% ipython --no-banner

In [1]: import numpy as np

In [2]: import numpy.linalg as la

In [3]: np.set_printoptions(suppress=True, linewidth=100)

In [4]: E = np.loadtxt("out11.csv", delimiter=",")

In [5]: print(E)
[[-1. -1. -1.]
 [-1. -2. -2.]
 [-1. -2. -3.]]

In [6]: Y = la.inv(E)

In [7]: print(np.round(la.det(E) * Y, 2))
[[ 2. -1.  0.]
 [-1.  2. -1.]
 [ 0. -1.  1.]]

In [8]: print(round(la.det(E) * la.det(Y), 2))
1.0

In [9]: print(np.round(la.inv(Y), 2))
[[-1. -1. -1.]
 [-1. -2. -2.]
 [-1. -2. -3.]]

In [10]: print(np.kron(np.eye(2, dtype=int), E))
[[-1. -1. -1. -0. -0. -0.]
 [-1. -2. -2. -0. -0. -0.]
 [-1. -2. -3. -0. -0. -0.]
 [-0. -0. -0. -1. -1. -1.]
 [-0. -0. -0. -1. -2. -2.]
 [-0. -0. -0. -1. -2. -3.]]

In [11]: print(np.round(np.poly(E), 2))
[1. 6. 5. 1.]

In [12]: print(round(la.eigvals(E).sum().real, 2))
-6.0

In [13]: print(np.einsum("ij,ji->", E, E))
26.0

In [14]: print(np.round(la.eigvals(E), 2))
[-5.05 -0.64 -0.31]

In [15]: W0 = np.loadtxt("sample14.csv", delimiter=",")

In [16]: print(W0)
[[-13.64  20.15  -5.41]
 [ -9.85  15.12  -3.28]
 [ -7.37  11.84  -1.98]
 [ -0.64   2.5    0.63]
 [ -0.09   1.35   0.55]
 [  0.04   0.13   0.08]
 [ -0.02  -0.07  -0.04]
 [ -0.33  -0.6   -0.45]
 [ -0.38  -0.66  -0.5 ]
 [ -0.68  -1.02  -0.79]
 [ -1.83  -2.3   -1.55]
 [ -2.48  -3.16  -1.84]
 [ -3.05  -4.09  -2.01]
 [ -5.13 -10.15  -1.71]
 [ -5.88 -15.91  -0.53]]

In [17]: D = la.norm(W0[:, None] - W0[None], axis=-1)

In [18]: print(np.unravel_index(D.round(6).argmax(), D.shape))
(np.int64(0), np.int64(14))

In [19]: print(D.mean(axis=1).argmax())
0

In [20]: print(D.shape)
(15, 15)

In [21]: print(np.flatnonzero(D[11] < D.mean() / 2))
[ 5  6  7  8  9 10 11 12]

In [22]: Y = np.c_[W0[:, :1] @ np.array([[-3]]), np.array([0, 2, 3, 1, 1, 0, 0, 1, 3, 0, 1, 2, 3, 2, 2])]

In [23]: print(Y.round(2))
[[40.92  0.  ]
 [29.55  2.  ]
 [22.11  3.  ]
 [ 1.92  1.  ]
 [ 0.27  1.  ]
 [-0.12  0.  ]
 [ 0.06  0.  ]
 [ 0.99  1.  ]
 [ 1.14  3.  ]
 [ 2.04  0.  ]
 [ 5.49  1.  ]
 [ 7.44  2.  ]
 [ 9.15  3.  ]
 [15.39  2.  ]
 [17.64  2.  ]]

In [24]: print(la.matrix_rank(np.c_[W0, Y]))
4

In [25]: print(la.matrix_rank(Y))
2

In [26]: vec = np.array([3, 0])

In [27]: rhs = Y @ vec

In [28]: print(np.round(la.pinv(Y) @ Y, 2) + 0)
[[1. 0.]
 [0. 1.]]

In [29]: print(np.round(la.solve(Y.T @ Y, Y.T @ rhs), 2) + 0)
[3. 0.]

In [30]: rng = np.random.default_rng(3969)

In [31]: rhs = rhs + 0.05 * rng.normal(size=15)

In [32]: print(rhs.round(2))
[122.78  88.62  66.36   5.74   0.86  -0.26   0.23   2.99   3.43   6.12  16.48  22.34  27.51  46.18
  52.95]

In [33]: coef, *_ = la.lstsq(Y, rhs)

In [34]: print(np.round(la.norm(rhs - Y @ coef), 2))
0.14

In [35]: print(coef.round(2))
[3.   0.01]

In [36]: print(coef.round())
[3. 0.]

In [37]: Y = W0 + rng.integers(-2, 3, (15, 2)) @ rng.integers(-2, 3, (2, 3))

In [38]: print(Y.round(2))
[[-13.64  22.15  -5.41]
 [-10.85  15.12  -1.28]
 [ -8.37  11.84   0.02]
 [  1.36   5.5   -3.37]
 [ -2.09  -1.65   4.55]
 [ -0.96   1.13   2.08]
 [ -2.02  -1.07   3.96]
 [ -2.33  -4.6    3.55]
 [  0.62  -1.66  -2.5 ]
 [  0.32  -0.02  -2.79]
 [  0.17   0.7   -5.55]
 [ -3.48  -5.16   0.16]
 [ -3.05  -3.09  -2.01]
 [ -4.13  -8.15  -3.71]
 [ -4.88 -12.91  -2.53]]

In [39]: print(la.matrix_rank(Y - W0, tol=1e-8))
2

In [40]: print(np.round(np.abs(Y - W0).sum(axis=1), 2))
[ 2.  3.  3.  9.  9.  4.  7. 10.  4.  4.  9.  5.  1.  5.  6.]

In [41]: O, V = la.qr(W0[:, :1])[0], la.qr(W0[:, 1:])[0]

In [42]: sv = la.svd(O.T @ V, compute_uv=False)

In [43]: print(np.round(la.norm(O @ O.T - V @ V.T, 2), 2))
1.0

In [44]: print(np.round(np.degrees(np.arccos(sv.clip(0, 1))), 2))
[20.81]

In [45]: print((sv > 0.9).sum())
1

In [46]: Y = np.array([[-1, -2], [2, -3]])

In [47]: J = np.tile(Y, (2, 2))

In [48]: print(J)
[[-1 -2 -1 -2]
 [ 2 -3  2 -3]
 [-1 -2 -1 -2]
 [ 2 -3  2 -3]]

In [49]: left, sv, VT = la.svd(J)

In [50]: print(sv.round(2) + 0)
[7.66 3.66 0.   0.  ]

In [51]: print(np.argmax(sv[:-1] / (sv[1:] + 1e-6)) + 1)
2

In [52]: Y = left[:, :2] @ np.diag(sv[:2]) @ VT[:2]

In [53]: print(round(la.norm(J - Y, 2), 2), np.round(sv[2], 2))
0.0 0.0

In [54]: print(la.matrix_rank(J, rtol=0.05))
2

In [55]: print(Y.round(2))
[[-1. -2. -1. -2.]
 [ 2. -3.  2. -3.]
 [-1. -2. -1. -2.]
 [ 2. -3.  2. -3.]]

In [56]: print(la.matrix_rank(Y))
2

In [57]: print(np.round(la.norm(J - Y) / la.norm(J), 2))
0.0

In [58]: left, sv, VT = la.svd(J)

In [59]: V = VT[:(sv > 1e-8).sum()]

In [60]: vec = J[3] + 5 * J[2] + rng.integers(2) * np.eye(4)[1]

In [61]: print(vec)
[ -3. -12.  -3. -13.]

In [62]: print(round(la.norm(vec - V.T @ V @ vec), 2))
0.71

In [63]: print(la.matrix_rank(np.vstack([J, vec])))
3

In [64]: print(np.allclose(V.T @ V @ vec, vec))
False

In [65]: mat = np.load("m.npy")

In [66]: print(mat)
[[-10.24 -12.28  -1.64]
 [-10.44 -15.46  -1.28]
 [ -3.51  -5.85 -11.96]
 [-13.79   1.15  11.28]
 [-13.72   0.27   9.21]
 [-11.18 -14.04  -1.14]
 [-12.35   1.22  10.19]
 [ -3.53  -5.5  -13.97]
 [-15.37   0.48  10.5 ]
 [-16.18   1.49  11.3 ]
 [ -3.86  -5.92 -14.55]
 [ -9.51 -15.09   0.06]
 [-11.18 -15.99   1.  ]
 [-13.8    1.84   8.12]
 [-10.93 -14.76  -0.41]
 [-11.36 -13.75  -0.67]]

In [67]: cent = W0[[2, 6]].astype(float)

In [68]: for _ in range(3):
    ...:     labels = la.norm(W0[:, None] - cent, axis=-1).argmin(axis=1)
    ...:     cent = np.array([W0[labels == j].mean(axis=0) for j in range(2)])
    ...: 

In [69]: print(labels)
[0 0 0 1 1 1 1 1 1 1 1 1 1 1 1]

In [70]: print(cent.round(2))
[[-10.29  15.7   -3.56]
 [ -1.71  -2.83  -0.68]]

In [71]: print(np.bincount(labels))
[ 3 12]

In [72]: t = np.radians(72)

In [73]: R = np.eye(3)

In [74]: R[2, 2] = R[0, 0] = np.cos(t)

In [75]: R[2, 0], R[0, 2] = -np.sin(t), np.sin(t)

In [76]: print(R.round(2))
[[ 0.31  0.    0.95]
 [ 0.    1.    0.  ]
 [-0.95  0.    0.31]]

In [77]: Y = mat @ R.T

In [78]: print(np.round(np.abs(Y - mat).max(axis=0), 2))
[21.93  0.   13.72]

In [79]: print(np.allclose(la.norm(mat, axis=1), la.norm(Y, axis=1)))
True

In [80]: print(np.round(la.svd(mat, compute_uv=False), 2), np.round(la.svd(Y, compute_uv=False), 2))
[54.45 40.51 14.78] [54.45 40.51 14.78]

In [81]: print(np.round(la.det(R), 2), np.round(np.trace(R), 2))
1.0 1.62

In [82]: vec = np.array([5, -3, 1])

In [83]: rhs = mat @ vec

In [84]: print(np.round(la.solve(mat.T @ mat, mat.T @ rhs), 2))
[ 5. -3.  1.]

In [85]: rhs = rhs + 0.05 * rng.normal(size=16)

In [86]: print(rhs.round(2))
[-15.97  -7.08 -11.93 -61.11 -60.18 -14.92 -55.17 -15.15 -67.75 -74.14 -16.08  -2.22  -6.91 -66.47
 -10.8  -16.23]

In [87]: coef, *_ = la.lstsq(mat, rhs)

In [88]: print(coef.round())
[ 5. -3.  1.]

In [89]: print([round(float(la.norm(la.solve(mat.T @ mat + lam * np.eye(3), mat.T @ rhs))), 2) for lam in (0, 1, 10, 100)])
[5.92, 5.9, 5.72, 4.52]

In [90]: arr = np.load("block8.npy")

In [91]: print(arr)
[[-2.72 -1.6   3.88]
 [ 3.18 -2.19 -3.18]
 [ 4.15 -2.29  1.58]
 [ 3.79 -3.25  0.27]
 [-2.11  1.16 -4.38]
 [ 3.18  3.46  1.71]
 [ 0.61  1.32 -4.78]
 [-3.58  2.42 -2.51]
 [-4.62 -0.83 -1.72]
 [ 2.02 -3.45 -3.  ]
 [ 4.75 -0.09 -1.57]
 [-4.24  0.41  2.62]
 [-3.81  3.19 -0.54]]

In [92]: proj = arr @ la.solve(arr.T @ arr, arr.T)

In [93]: print(np.round(proj @ arr[:, 0], 2))
[-2.72  3.18  4.15  3.79 -2.11  3.18  0.61 -3.58 -4.62  2.02  4.75 -4.24 -3.81]

In [94]: print(np.allclose(proj @ proj, proj))
True

In [95]: print(np.round(np.diag(proj), 2))
[0.27 0.2  0.16 0.18 0.23 0.44 0.25 0.18 0.26 0.28 0.18 0.18 0.18]

In [96]: print(np.trace(proj))
3.0

In [97]: Ac = arr - arr.mean(axis=0)

In [98]: V = la.svd(Ac)[2][:2]

In [99]: Y = Ac - Ac @ V.T @ V

In [100]: print(np.round((Ac @ V.T).std(axis=0), 2))
[3.65 2.65]

In [101]: print(np.round(np.cov(Ac @ V.T, rowvar=False), 2) + 0)
[[14.45  0.  ]
 [ 0.    7.62]]

In [102]: print(np.round(np.diag(V.T @ V), 2))
[0.87 0.16 0.97]

In [103]: print(np.round(Y.std(axis=0), 2))
[0.7  1.79 0.36]

In [104]: print(la.norm(Y, axis=1).round(6).argmax())
5
